% python3 -q
>>> import numpy as np
>>> np.set_printoptions(precision=3, suppress=True, linewidth=100)
>>> def rnd(a):
...     return np.round(a, 3) + 0
... 
>>> M = np.loadtxt("a.csv", delimiter=",")
>>> print(M)
[[  9.686  -4.5     0.926  -3.4  ]
 [ -4.326   3.429   1.554   0.64 ]
 [-29.004  11.15   24.127  14.985]
 [ -8.178 -11.97  -16.983  -7.173]
 [-12.757  -2.48   11.874   4.472]
 [ 15.977 -15.349 -14.615  -8.525]
 [ -7.37   11.532  25.489  12.425]
 [  0.966   3.052 -11.898  -4.143]
 [ -2.986  -6.413   4.158   7.366]
 [-29.348  10.152  36.084  14.552]
 [ -6.838   8.853  15.185   8.476]
 [  1.182 -16.358 -24.632 -11.366]
 [  8.732  -5.539 -20.208  -8.739]
 [ 23.716  -6.882 -15.911  -5.188]
 [ -1.221  -6.169 -12.976   3.389]
 [ 21.663 -11.92  -27.454 -12.597]
 [-14.66    0.628   6.574   6.241]
 [ -4.397  -2.089 -12.812  -3.847]
 [-25.425   7.914   8.487  10.698]
 [  8.129  11.152   5.545   5.605]]
>>> A2 = np.c_[M[:, :2] @ np.array([[2, -1], [0, 1]]), np.array([3, 0, 2, 3, 3, 1, 3, 2, 2, 2, 1, 3, 1, 3, 3, 3, 0, 0, 0, 2])]
>>> print(rnd(A2))
[[ 19.372 -14.186   3.   ]
 [ -8.652   7.755   0.   ]
 [-58.008  40.154   2.   ]
 [-16.356  -3.792   3.   ]
 [-25.514  10.277   3.   ]
 [ 31.954 -31.326   1.   ]
 [-14.74   18.902   3.   ]
 [  1.932   2.086   2.   ]
 [ -5.972  -3.427   2.   ]
 [-58.696  39.5     2.   ]
 [-13.676  15.691   1.   ]
 [  2.364 -17.54    3.   ]
 [ 17.464 -14.271   1.   ]
 [ 47.432 -30.598   3.   ]
 [ -2.442  -4.948   3.   ]
 [ 43.326 -33.583   3.   ]
 [-29.32   15.288   0.   ]
 [ -8.794   2.308   0.   ]
 [-50.85   33.339   0.   ]
 [ 16.258   3.023   2.   ]]
>>> print(np.linalg.matrix_rank(np.c_[M, A2]))
5
>>> print(np.linalg.matrix_rank(A2))
3
>>> print(rnd(np.linalg.norm(A2 - M @ np.linalg.lstsq(M, A2)[0], axis=0)))
[0.    0.    8.411]
>>> print(rnd(np.linalg.norm(np.linalg.qr(M)[0].T @ A2, axis=0) ** 2 / ((A2 ** 2).sum(axis=0) + 1e-12)))
[1.    1.    0.255]
>>> proj = M @ np.linalg.solve(M.T @ M, M.T)
>>> print(rnd(proj @ M[:, 2]))
[  0.926   1.554  24.127 -16.983  11.874 -14.615  25.489 -11.898   4.158  36.084  15.185 -24.632
 -20.208 -15.911 -12.976 -27.454   6.574 -12.812   8.487   5.545]
>>> print(rnd(np.linalg.eigvalsh(proj)))
[0. 0. 0. 0. 0. 0. 0. 0. 0. 0. 0. 0. 0. 0. 0. 0. 1. 1. 1. 1.]
>>> gram = M.T @ M
>>> print(rnd(np.trace(gram)), rnd((M ** 2).sum()))
13654.639 13654.639
>>> print(rnd(np.diag(gram)))
[4468.51  1623.747 6070.075 1492.306]
>>> print(np.linalg.matrix_rank(gram))
4
>>> print((M @ M.T).shape)
(20, 20)
>>> print(rnd(np.linalg.eigvalsh(gram)[::-1]))
[11416.694  1667.533   416.248   154.164]
>>> print(rnd(gram))
[[ 4468.51  -1511.075 -3690.774 -1998.339]
 [-1511.075  1623.747  2591.62   1254.781]
 [-3690.774  2591.62   6070.075  2762.49 ]
 [-1998.339  1254.781  2762.49   1492.306]]
>>> s = 10 * 0.9 ** np.arange(6)
>>> rng = np.random.default_rng(448)
>>> F = rng.normal(size=(22, 6)) * rng.permutation(s)
>>> print(rnd(F))
[[  3.823  -3.927  -9.118  -2.77   -9.894   3.093]
 [ -3.442 -13.619  -0.372   5.473   6.299   3.77 ]
 [ -0.571  -6.954 -11.45    7.359  -3.747  20.029]
 [ -8.602   3.596  -0.199  -6.664   5.634   2.924]
 [ -4.018  -0.944   5.748  -0.477  -8.603  -2.461]
 [ -8.608   3.859   0.431  -6.416 -15.504 -14.676]
 [  1.998   2.135   0.7    14.296 -12.564  -5.122]
 [ -0.969   1.998  -4.556  12.063   2.283 -16.867]
 [  2.148  10.748  -4.816   2.408   0.567   2.002]
 [  1.323  -5.062  -3.927  -2.284  -2.195   2.522]
 [  0.192  -5.854  -0.439  -0.413   2.115 -12.432]
 [ 10.276  -3.079   5.834  -0.302  -0.027   4.107]
 [  1.704  -8.668   2.614  -5.993  -4.718  -6.704]
 [ -0.5    -0.221   3.61   10.878 -20.211   5.535]
 [-13.183   6.619   0.778  -0.861   9.166  -0.622]
 [  0.436   1.095  -6.048   2.646  10.863 -20.087]
 [  6.386  -1.752   5.32   -2.674   6.743  -3.452]
 [  4.733  -9.011  11.212   2.426  10.449   2.796]
 [-10.396  -3.488   8.814  10.13   -1.19   -4.998]
 [ -8.987  -9.264 -15.796  10.369  -5.306   7.778]
 [ -2.128  -1.312   6.096  10.999  -7.931 -10.629]
 [ -1.789   7.029  27.265   1.589   1.746  -8.905]]
>>> Z = M[[19, 14]].astype(float)
>>> for _ in range(5):
...     labels = np.linalg.norm(M[:, None] - Z, axis=-1).argmin(axis=1)
...     Z = np.array([M[labels == j].mean(axis=0) for j in range(2)])
... 
>>> print(labels)
[1 0 0 1 0 1 0 1 0 0 0 1 1 1 1 1 0 1 0 0]
>>> print(rnd(Z[1] - Z[0]))
[ 19.271 -13.364 -29.564 -14.705]
